% ipython --no-banner

In [1]: import numpy as np

In [2]: import numpy.linalg as la

In [3]: np.set_printoptions(precision=2, suppress=True, linewidth=140, legacy="1.25")

In [4]: def rd(a):
   ...:     return np.round(a, 2) + 0
   ...: 

In [5]: X = np.load("dump.npy")

In [6]: print(X)
[[ 1  2  4  5  3  3 -2]
 [ 0 -1 -3 -5 -1  5  0]
 [ 0  0  0 -2 -2  5  2]
 [ 0  0  0 -2 -2  3  5]
 [ 0  0  0  0  1  0 -4]
 [ 0  0  0  0  0  0 -1]
 [ 0  0  0  0  0  0 -3]]

In [7]: U, s, VT = la.svd(X)

In [8]: print(np.argmax(s[:-1] / (s[1:] + 1e-6)) + 1)
6

In [9]: B = U[:, :6] @ np.diag(s[:6]) @ VT[:6]

In [10]: print(rd(la.norm(X - B) / la.norm(X)))
0.0

In [11]: print(la.matrix_rank(X, rtol=0.05))
4

In [12]: rng = np.random.default_rng(7722)

In [13]: B = X + rng.integers(-2, 3, (7, 6)) @ rng.integers(-2, 3, (6, 7))

In [14]: print(B)
[[ -8   2  11  -3   8  -6   4]
 [  1  -3  -3 -11   7   0   8]
 [  3  -2  -3  -8   2   2  11]
 [  8  -6   3  -3  -2   6   5]
 [ -1  -2   2  -5   6  -4   0]
 [-11   4   4  -6  -7  -7   6]
 [  1   2  -3   4   5   0  -6]]

In [15]: print(rd(la.svd(B - X, compute_uv=False)))
[27.92 18.51 10.43  8.41  1.41  0.53  0.  ]

In [16]: print(np.abs(B - X).sum(axis=1))
[44 30 30 21 23 46 18]

In [17]: print(la.matrix_power(X, 2))
[[  1   0  -2 -23 -14  48  22]
 [  0   1   3  21  16 -35 -32]
 [  0   0   0   4   2  -6 -13]
 [  0   0   0   4   2  -6 -20]
 [  0   0   0   0   1   0   8]
 [  0   0   0   0   0   0   3]
 [  0   0   0   0   0   0   9]]

In [18]: print(rd(la.det(X)))
0.0

In [19]: z = rng.permutation(7)

In [20]: print(z)
[2 4 3 5 0 6 1]

In [21]: B = X[z][:, z]

In [22]: print(rd(la.det(B)), rd(la.det(X[z])))
0.0 0.0

In [23]: print(rd(np.sort(np.abs(la.eigvals(B)))))
[0. 0. 1. 1. 1. 2. 3.]

In [24]: print(B)
[[ 0 -2 -2  5  0  2  0]
 [ 0  1  0  0  0 -4  0]
 [ 0 -2 -2  3  0  5  0]
 [ 0  0  0  0  0 -1  0]
 [ 4  3  5  3  1 -2  2]
 [ 0  0  0  0  0 -3  0]
 [-3 -1 -5  5  0  0 -1]]

In [25]: print(np.allclose(B, X))
False

In [26]: U, s, VT = la.svd(X)

In [27]: V = VT[:(s > 1e-8).sum()]

In [28]: vec = X[6] + 3 * X[2] + rng.integers(2) * np.eye(7)[1]

In [29]: print(vec)
[ 0.  1.  0. -6. -6. 15.  3.]

In [30]: print(rd(V.T @ V))
[[ 0.71  0.43 -0.14  0.    0.    0.    0.  ]
 [ 0.43  0.36  0.21  0.    0.    0.    0.  ]
 [-0.14  0.21  0.93  0.    0.    0.    0.  ]
 [ 0.    0.    0.    1.    0.    0.    0.  ]
 [ 0.    0.    0.    0.    1.    0.    0.  ]
 [ 0.    0.    0.    0.    0.    1.    0.  ]
 [ 0.    0.    0.    0.    0.    0.    1.  ]]

In [31]: print(rd(la.norm(vec - V.T @ V @ vec)))
0.8

In [32]: print(np.allclose(V.T @ V @ vec, vec))
False

In [33]: print(rd(np.diag(V.T @ V)))
[0.71 0.36 0.93 1.   1.   1.   1.  ]

In [34]: arr = np.load("w.npy")

In [35]: print(rd(arr))
[[ 0.63  0.37 -0.37 -0.22 -0.37  0.37]
 [ 0.37  0.63  0.37  0.22  0.37 -0.37]
 [-0.37  0.37  0.63 -0.22 -0.37  0.37]
 [-0.22  0.22 -0.22  0.87 -0.22  0.22]
 [-0.37  0.37 -0.37 -0.22  0.63  0.37]
 [ 0.37 -0.37  0.37  0.22  0.37  0.63]]

In [36]: w, V = la.eigh(arr)

In [37]: vec = np.array([0, 2, 1, 3, 2, 0])

In [38]: print(rd(vec @ arr @ vec / (vec @ vec)), w[0], rd(w[-1]))
0.84 -1.0 1.0

In [39]: print(rd(np.abs(arr).sum(axis=1).max()), rd(np.abs(w).max()))
2.34 1.0

In [40]: print(np.all(la.eigvalsh(arr) > 0))
False

In [41]: print(rd(la.eigvalsh(arr).min()))
-1.0

In [42]: w, V = la.eigh(arr)

In [43]: print(rd(V.T @ V))
[[1. 0. 0. 0. 0. 0.]
 [0. 1. 0. 0. 0. 0.]
 [0. 0. 1. 0. 0. 0.]
 [0. 0. 0. 1. 0. 0.]
 [0. 0. 0. 0. 1. 0.]
 [0. 0. 0. 0. 0. 1.]]

In [44]: print(rd(la.pinv(arr)))
[[ 0.63  0.37 -0.37 -0.22 -0.37  0.37]
 [ 0.37  0.63  0.37  0.22  0.37 -0.37]
 [-0.37  0.37  0.63 -0.22 -0.37  0.37]
 [-0.22  0.22 -0.22  0.87 -0.22  0.22]
 [-0.37  0.37 -0.37 -0.22  0.63  0.37]
 [ 0.37 -0.37  0.37  0.22  0.37  0.63]]

In [45]: print(rd(arr[:, 2] @ arr[:, 3]))
0.0

In [46]: m1 = np.abs(np.array([[4, 5, -1, 3], [8, 0, 2, -6], [-6, 4, 5, -2], [0, 3, -8, -9]])) + np.eye(4)

In [47]: m1 = m1 / m1.sum(axis=1, keepdims=True)

In [48]: print(rd(m1))
[[0.36 0.36 0.07 0.21]
 [0.47 0.06 0.12 0.35]
 [0.33 0.22 0.33 0.11]
 [0.   0.14 0.38 0.48]]

In [49]: print(rd(la.norm(m1, axis=0)))
[0.68 0.45 0.52 0.64]

In [50]: print(rd(m1[0] @ m1[1]))
0.27

In [51]: print(rd(la.norm(m1, axis=1)))
[0.55 0.6  0.53 0.63]

In [52]: print(rd(la.norm(m1, 1)), rd(la.norm(m1, np.inf)))
1.16 1.0

In [53]: print(rd(la.norm(m1) ** 2 / la.norm(m1, 2) ** 2))
1.31

In [54]: print(rd(la.norm(m1[0] - m1[1])))
0.35

In [55]: print(rd(la.norm(m1, "nuc")))
1.94

In [56]: vec = np.array([0, -3, -1, 0])

In [57]: y = m1 @ vec

In [58]: print(rd(y))
[-1.14 -0.29 -1.   -0.81]

In [59]: print(rd(la.solve(m1, y)))
[ 0. -3. -1.  0.]

In [60]: print(rd(la.solve(m1, y + m1[:, 2])))
[ 0. -3.  0.  0.]

In [61]: print(rd(la.solve(m1, -1 * y)))
[0. 3. 1. 0.]

In [62]: print(rd(la.solve(m1.T, m1[2])))
[0. 0. 1. 0.]

In [63]: W0 = np.load("arr.npy")

In [64]: print(rd(W0))
[[ 0.9   0.1  -0.04 -0.01 -0.19  0.24 -0.1   0.27]
 [ 0.1   0.9   0.04  0.01  0.19 -0.24  0.1  -0.27]
 [-0.04  0.04  0.98 -0.01 -0.08  0.1  -0.04  0.12]
 [-0.01  0.01 -0.01  1.   -0.03  0.03 -0.01  0.04]
 [-0.19  0.19 -0.08 -0.03  0.65  0.45 -0.19  0.51]
 [ 0.24 -0.24  0.1   0.03  0.45  0.41  0.24 -0.66]
 [-0.1   0.1  -0.04 -0.01 -0.19  0.24  0.9   0.27]
 [ 0.27 -0.27  0.12  0.04  0.51 -0.66  0.27  0.26]]

In [65]: B = W0 + rng.integers(-2, 3, (8, 2)) @ rng.integers(-2, 3, (2, 8))

In [66]: print(rd(B))
[[-3.1  -3.9  -4.04 -1.01 -0.19 -2.76 -5.1  -1.73]
 [-3.9  -3.1  -3.96  2.01  6.19 -0.24 -1.9   3.73]
 [-0.04  0.04  0.98 -2.01 -4.08 -1.9  -2.04 -3.88]
 [-0.01  0.01 -0.01 -1.   -4.03 -1.97 -2.01 -3.96]
 [-4.19 -3.81 -4.08 -2.03 -1.35 -3.55 -6.19 -3.49]
 [ 2.24  1.76  2.1   1.03  1.45  2.41  3.24  1.34]
 [-4.1  -3.9  -4.04 -2.01 -2.19 -3.76 -5.1  -3.73]
 [ 4.27  3.73  4.12 -0.96 -3.49  0.34  3.27 -1.74]]

In [67]: print(rd(B - W0))
[[-4. -4. -4. -1.  0. -3. -5. -2.]
 [-4. -4. -4.  2.  6.  0. -2.  4.]
 [ 0.  0.  0. -2. -4. -2. -2. -4.]
 [ 0.  0.  0. -2. -4. -2. -2. -4.]
 [-4. -4. -4. -2. -2. -4. -6. -4.]
 [ 2.  2.  2.  1.  1.  2.  3.  2.]
 [-4. -4. -4. -2. -2. -4. -6. -4.]
 [ 4.  4.  4. -1. -4.  1.  3. -2.]]

In [68]: print(la.matrix_rank(B - W0, tol=1e-8))
2
